$ python3 -q
>>> import numpy as np
>>> np.set_printoptions(precision=1, suppress=True, linewidth=160)
>>> def tidy(a):
...     return np.round(a, 1) + 0
... 
>>> rng = np.random.default_rng(111487)
>>> J = rng.normal(size=(31, 8)) + 10 * np.array([2, 5, 2, 1, 1, 3, 5, 3])
>>> tidy(J)
array([[20.6, 50.9, 19.4,  9.8, 11.1, 30.3, 50.3, 29.9],
       [18.7, 49. , 20.3,  9.2,  9.5, 29. , 49.7, 32.4],
       [20.5, 49.1, 19.2,  9.4, 10.1, 31.9, 50.3, 29.7],
       [19.3, 48.9, 21.1,  9.7, 10.3, 29. , 50.5, 28.4],
       [20.6, 50.4, 19.1, 10. , 11.6, 29.9, 49.4, 29.4],
       [20.3, 50.2, 20.9, 10.7, 10.4, 28.5, 50.5, 31.3],
       [19.7, 50.1, 19. , 10.5, 10.4, 30. , 47.8, 29.5],
       [20.4, 50.6, 18.9, 11.8,  9. , 29.9, 49.7, 30.2],
       [18.9, 49.8, 21. ,  8.9, 11.8, 29.1, 50.2, 28.7],
       [20.5, 50.3, 20. , 10.4,  9.5, 28.5, 51. , 29.3],
       [19.9, 50.5, 19.8, 10.9, 10.6, 31.3, 50.4, 28.7],
       [20.5, 51.3, 20. , 10.3,  9.7, 30.2, 49.5, 29.2],
       [19.4, 48.6, 19.3,  9. ,  9.6, 29.3, 50.5, 30.9],
       [19.6, 51. , 20.7, 10.9,  9.4, 29.9, 48.7, 32.3],
       [18.4, 49.4, 18.9, 10.2, 10.2, 29.7, 51.3, 28.6],
       [18.1, 49.1, 20.2, 10.7, 10.7, 29.8, 49.4, 31.8],
       [18.6, 51.1, 20.4, 10.3, 10.4, 29.1, 51.3, 30.3],
       [20.7, 50.6, 18.9,  9.7, 11. , 31.1, 47.4, 30.3],
       [19.9, 48.3, 19.7, 10.6,  8.7, 28.5, 49.8, 32.5],
       [19. , 51.9, 20.7,  8.5, 10.9, 29.4, 51. , 30.3],
       [21. , 49. , 18.3,  8.1, 10.1, 29.9, 50.8, 29.7],
       [19.9, 50.4, 19.1,  8.5,  9.8, 29.8, 49.6, 30.7],
       [21.2, 49.3, 20.2,  7.8, 10.5, 30.7, 50.9, 29.4],
       [20.6, 49.1, 22.5,  7.8, 11.9, 30.4, 50. , 31.3],
       [20.6, 50.1, 21.6,  8.5, 12. , 30.5, 49.2, 30.4],
       [21.1, 49.1, 19.8,  9.1, 10.2, 29.7, 50.3, 29.8],
       [19.6, 50.2, 20.6, 10.2, 11.7, 29. , 49.8, 30.6],
       [19.9, 51.4, 19.6, 10.4,  9.8, 31.3, 51.1, 29.9],
       [19.9, 48.2, 18.1, 10.1, 10.6, 29.2, 50.9, 30.8],
       [22.3, 51.8, 19. ,  9.6, 10.6, 31.4, 48.9, 30.8],
       [21.8, 49.6, 19.9, 10.3,  9.7, 29.8, 48.9, 29.7]])
>>> Xs = J - J.mean(axis=0)
>>> V = np.linalg.svd(Xs)[2][:1]
>>> M2 = Xs - Xs @ V.T @ V
>>> tidy(np.diag(V.T @ V))
array([0.2, 0.2, 0. , 0. , 0. , 0.3, 0.1, 0.2])
>>> np.linalg.norm(M2, axis=1).round(6).argmax()
np.int64(23)
>>> tidy(M2.std(axis=0))
array([0.7, 0.8, 0.9, 1. , 0.8, 0.5, 0.9, 0.9])
>>> M2 = np.array([[0, 0, -1, -1, 1, -2, 0],
...     [1, -1, -1, 1, -1, 2, 2],
...     [0, -2, 0, -1, 0, 1, 0],
...     [-2, -2, -2, -1, 2, 2, 2],
...     [2, 2, -2, 2, 0, 0, 1],
...     [1, 2, 0, 0, 1, 2, -1],
...     [0, 2, -1, 0, 1, -2, 0]])
>>> K = np.tril(M2)
>>> K
array([[ 0,  0,  0,  0,  0,  0,  0],
       [ 1, -1,  0,  0,  0,  0,  0],
       [ 0, -2,  0,  0,  0,  0,  0],
       [-2, -2, -2, -1,  0,  0,  0],
       [ 2,  2, -2,  2,  0,  0,  0],
       [ 1,  2,  0,  0,  1,  2,  0],
       [ 0,  2, -1,  0,  1, -2,  0]])
>>> Uu, sigma, Vt = np.linalg.svd(K)
>>> V = Vt[:(sigma > 1e-8).sum()]
>>> x = K[2] + 4 * K[3] + rng.integers(2) * np.eye(7)[4]
>>> x
array([ -8., -10.,  -8.,  -4.,   1.,   0.,   0.])
>>> tidy(V.T @ V)
array([[1., 0., 0., 0., 0., 0., 0.],
       [0., 1., 0., 0., 0., 0., 0.],
       [0., 0., 1., 0., 0., 0., 0.],
       [0., 0., 0., 1., 0., 0., 0.],
       [0., 0., 0., 0., 1., 0., 0.],
       [0., 0., 0., 0., 0., 1., 0.],
       [0., 0., 0., 0., 0., 0., 0.]])
>>> np.linalg.matrix_rank(np.vstack([K, x]))
np.int64(6)
>>> tidy(np.diag(V.T @ V))
array([1., 1., 1., 1., 1., 1., 0.])
